$ python3 -q
>>> import numpy as np
>>> np.set_printoptions(suppress=True, linewidth=120)
>>> X = np.load("test15.npy")
>>> X
array([[ 0,  3,  3, -1,  3,  1,  2],
       [-3,  3, -2,  0, -1,  0, -2],
       [-3, -3, -3,  2, -2,  0, -2],
       [-3, -3,  0,  2,  1,  2, -3]])
>>> u, v = X[2], X[1]
>>> u @ u
np.int64(39)
>>> pr = (u @ v) / (u @ u) * u
>>> np.linalg.matrix_rank(np.outer(u, v))
np.int64(1)
>>> np.round(v - pr, 1)
array([-2.1,  3.9, -1.1, -0.6, -0.4,  0. , -1.4])
>>> pr.round(1)
array([-0.9, -0.9, -0.9,  0.6, -0.6,  0. , -0.6])
>>> A2 = X / np.sqrt((X ** 2).mean(axis=1, keepdims=True))
>>> A2[1].round(1)
array([-1.5,  1.5, -1. ,  0. , -0.5,  0. , -1. ])
>>> np.linalg.matrix_rank(X - X.mean(axis=1, keepdims=True))
np.int64(4)
>>> np.round(X - X.mean(axis=1, keepdims=True), 1)
array([[-1.6,  1.4,  1.4, -2.6,  1.4, -0.6,  0.4],
       [-2.3,  3.7, -1.3,  0.7, -0.3,  0.7, -1.3],
       [-1.4, -1.4, -1.4,  3.6, -0.4,  1.6, -0.4],
       [-2.4, -2.4,  0.6,  2.6,  1.6,  2.6, -2.4]])
>>> U, sigma, VT = np.linalg.svd(X, full_matrices=False)
>>> np.abs(U[:, 0]).round(6).argmax()
np.int64(2)
>>> np.round(VT @ VT.T, 1) + 0
array([[1., 0., 0., 0.],
       [0., 1., 0., 0.],
       [0., 0., 1., 0.],
       [0., 0., 0., 1.]])
>>> U.shape, sigma.shape, VT.shape
((4, 4), (4,), (4, 7))
>>> (sigma > 1e-8).sum()
np.int64(4)
>>> np.round(sigma / sigma[0], 1)
array([1. , 0.5, 0.5, 0.1])
>>> np.round(np.sqrt((sigma ** 2).sum()), 1), round(float(np.linalg.norm(X)), 1)
(np.float64(11.6), 11.6)
>>> t = np.radians(30)
>>> R = np.eye(7)
>>> R[2, 2] = R[0, 0] = np.cos(t)
>>> R[2, 0], R[0, 2] = -np.sin(t), np.sin(t)
>>> R.round(1)
array([[ 0.9,  0. ,  0.5,  0. ,  0. ,  0. ,  0. ],
       [ 0. ,  1. ,  0. ,  0. ,  0. ,  0. ,  0. ],
       [-0.5,  0. ,  0.9,  0. ,  0. ,  0. ,  0. ],
       [ 0. ,  0. ,  0. ,  1. ,  0. ,  0. ,  0. ],
       [ 0. ,  0. ,  0. ,  0. ,  1. ,  0. ,  0. ],
       [ 0. ,  0. ,  0. ,  0. ,  0. ,  1. ,  0. ],
       [ 0. ,  0. ,  0. ,  0. ,  0. ,  0. ,  1. ]])
>>> A2 = X @ R.T
>>> np.round(np.abs(A2 - X).max(axis=0), 1)
array([1.5, 0. , 1.9, 0. , 0. , 0. , 0. ])
>>> np.round(np.linalg.det(R), 1), np.round(np.trace(R), 1)
(np.float64(1.0), np.float64(6.7))
>>> np.allclose(np.linalg.norm(X, axis=1), np.linalg.norm(A2, axis=1))
True
>>> A2 = R / np.sqrt((R ** 2).mean(axis=1, keepdims=True))
>>> np.round(R - R.mean(axis=1, keepdims=True), 1)
array([[ 0.7, -0.2,  0.3, -0.2, -0.2, -0.2, -0.2],
       [-0.1,  0.9, -0.1, -0.1, -0.1, -0.1, -0.1],
       [-0.6, -0.1,  0.8, -0.1, -0.1, -0.1, -0.1],
       [-0.1, -0.1, -0.1,  0.9, -0.1, -0.1, -0.1],
       [-0.1, -0.1, -0.1, -0.1,  0.9, -0.1, -0.1],
       [-0.1, -0.1, -0.1, -0.1, -0.1,  0.9, -0.1],
       [-0.1, -0.1, -0.1, -0.1, -0.1, -0.1,  0.9]])
>>> rng = np.random.default_rng(6701)
>>> E = np.eye(3, dtype=int)[rng.permutation(3)]
>>> E
array([[0, 1, 0],
       [1, 0, 0],
       [0, 0, 1]])
>>> w, V = np.linalg.eigh(E)
>>> x0 = np.array([-1, 2, -1])
>>> np.round(np.linalg.eigvalsh(E[1:, 1:]), 1)
array([0., 1.])
>>> x0 = np.array([1, 0, 2])
>>> np.round(np.linalg.inv(E), 1)
array([[0., 1., 0.],
       [1., 0., 0.],
       [0., 0., 1.]])
>>> E.T @ (E @ x0)
array([1, 0, 2])
>>> np.round(np.abs(np.linalg.eigvals(E)), 1)
array([1., 1., 1.])
>>> 3 - np.linalg.matrix_rank(E - np.eye(3), tol=1e-8)
np.int64(2)
>>> J = np.load("dump.npy")
>>> J
array([[-6, -6],
       [-6, -2]])
>>> u = np.array([0, -1])
>>> np.polyval(u, X[0])
array([-1, -1, -1, -1, -1, -1, -1])
>>> np.array([np.convolve(row, u, "same") for row in X])
array([[ 0,  0, -3, -3,  1, -3, -1],
       [ 0,  3, -3,  2,  0,  1,  0],
       [ 0,  3,  3,  3, -2,  2,  0],
       [ 0,  3,  3,  0, -2, -1, -2]])
>>> np.cross(X[0, :3], X[3, :3])
array([ 9, -9,  9])
>>> A2 = J / np.sqrt((J ** 2).mean(axis=1, keepdims=True))
>>> J - J.mean(axis=1, keepdims=True)
array([[ 0.,  0.],
       [-2.,  2.]])
>>> np.round(np.linalg.norm(A2, axis=1), 1)
array([1.4, 1.4])
>>> idx = rng.permutation(2)
>>> idx
array([0, 1])
>>> A2 = J[idx][:, idx]
>>> A2
array([[-6, -6],
       [-6, -2]])
>>> m1 = np.array([[0, 3, 4, -5, -3, -4, 2, -2],
...     [-2, 4, -5, 1, -5, 5, 5, 5],
...     [4, 5, -1, 3, -5, -4, 1, 2],
...     [-3, 5, 5, -5, 5, 5, 5, -3],
...     [-1, 3, -4, 0, 2, -1, 2, 0],
...     [-4, -3, 1, 4, -5, 2, -4, 5],
...     [-1, -3, 2, -4, 0, 0, 0, -5],
...     [4, -1, -1, 1, 3, 1, -4, -1]])
>>> m1
array([[ 0,  3,  4, -5, -3, -4,  2, -2],
       [-2,  4, -5,  1, -5,  5,  5,  5],
       [ 4,  5, -1,  3, -5, -4,  1,  2],
       [-3,  5,  5, -5,  5,  5,  5, -3],
       [-1,  3, -4,  0,  2, -1,  2,  0],
       [-4, -3,  1,  4, -5,  2, -4,  5],
       [-1, -3,  2, -4,  0,  0,  0, -5],
       [ 4, -1, -1,  1,  3,  1, -4, -1]])
>>> O, V = np.linalg.qr(m1[:, :5])[0], np.linalg.qr(m1[:, 5:])[0]
>>> sigma = np.linalg.svd(O.T @ V, compute_uv=False)
>>> np.round(np.degrees(np.arccos(sigma.clip(0, 1))), 1)
array([13.6, 17.8, 44.8])
>>> round(float(np.linalg.norm(O @ O.T - V @ V.T, 2)), 1)
1.0
>>> A2 = m1 / np.linalg.norm(m1, axis=1, keepdims=True)
>>> C2 = A2 @ A2.T
>>> C2.round(1) + 0
array([[ 1. , -0.2,  0.3,  0.3, -0.1, -0.4,  0.4, -0.5],
       [-0.2,  1. ,  0.3,  0. ,  0.4,  0.3, -0.5, -0.5],
       [ 0.3,  0.3,  1. , -0.4,  0.2,  0. , -0.6, -0.1],
       [ 0.3,  0. , -0.4,  1. ,  0.2, -0.5,  0.3, -0.3],
       [-0.1,  0.4,  0.2,  0.2,  1. , -0.5, -0.4, -0.1],
       [-0.4,  0.3,  0. , -0.5, -0.5,  1. , -0.3, -0.2],
       [ 0.4, -0.5, -0.6,  0.3, -0.4, -0.3,  1. ,  0. ],
       [-0.5, -0.5, -0.1, -0.3, -0.1, -0.2,  0. ,  1. ]])
>>> C2[7].round(1) + 0
array([-0.5, -0.5, -0.1, -0.3, -0.1, -0.2,  0. ,  1. ])
>>> np.round(np.linalg.norm(A2, axis=1), 1)
array([1., 1., 1., 1., 1., 1., 1., 1.])
>>> def softmax(z):
...     e = np.exp(z - z.max(axis=-1, keepdims=True))
...     return e / e.sum(axis=-1, keepdims=True)
... 
>>> np.round(softmax(m1[7]), 1) + 0
array([0.7, 0. , 0. , 0. , 0.2, 0. , 0. , 0. ])
>>> np.round(softmax(10 * m1[7]), 1) + 0
array([1., 0., 0., 0., 0., 0., 0., 0.])
>>> np.round(softmax(m1[7] + 2), 1) + 0
array([0.7, 0. , 0. , 0. , 0.2, 0. , 0. , 0. ])
>>> att = m1 @ m1.T / np.sqrt(8)
>>> softmax(att).round(6).argmax(axis=1)
array([0, 1, 2, 3, 4, 5, 6, 7])
>>> np.round(softmax(att + np.triu(np.full(att.shape, -np.inf), 1)), 1) + 0
array([[1. , 0. , 0. , 0. , 0. , 0. , 0. , 0. ],
       [0. , 1. , 0. , 0. , 0. , 0. , 0. , 0. ],
       [0. , 0. , 1. , 0. , 0. , 0. , 0. , 0. ],
       [0. , 0. , 0. , 1. , 0. , 0. , 0. , 0. ],
       [0. , 0.1, 0. , 0. , 0.9, 0. , 0. , 0. ],
       [0. , 0. , 0. , 0. , 0. , 1. , 0. , 0. ],
       [0. , 0. , 0. , 0. , 0. , 0. , 1. , 0. ],
       [0. , 0. , 0. , 0. , 0. , 0. , 0. , 1. ]])
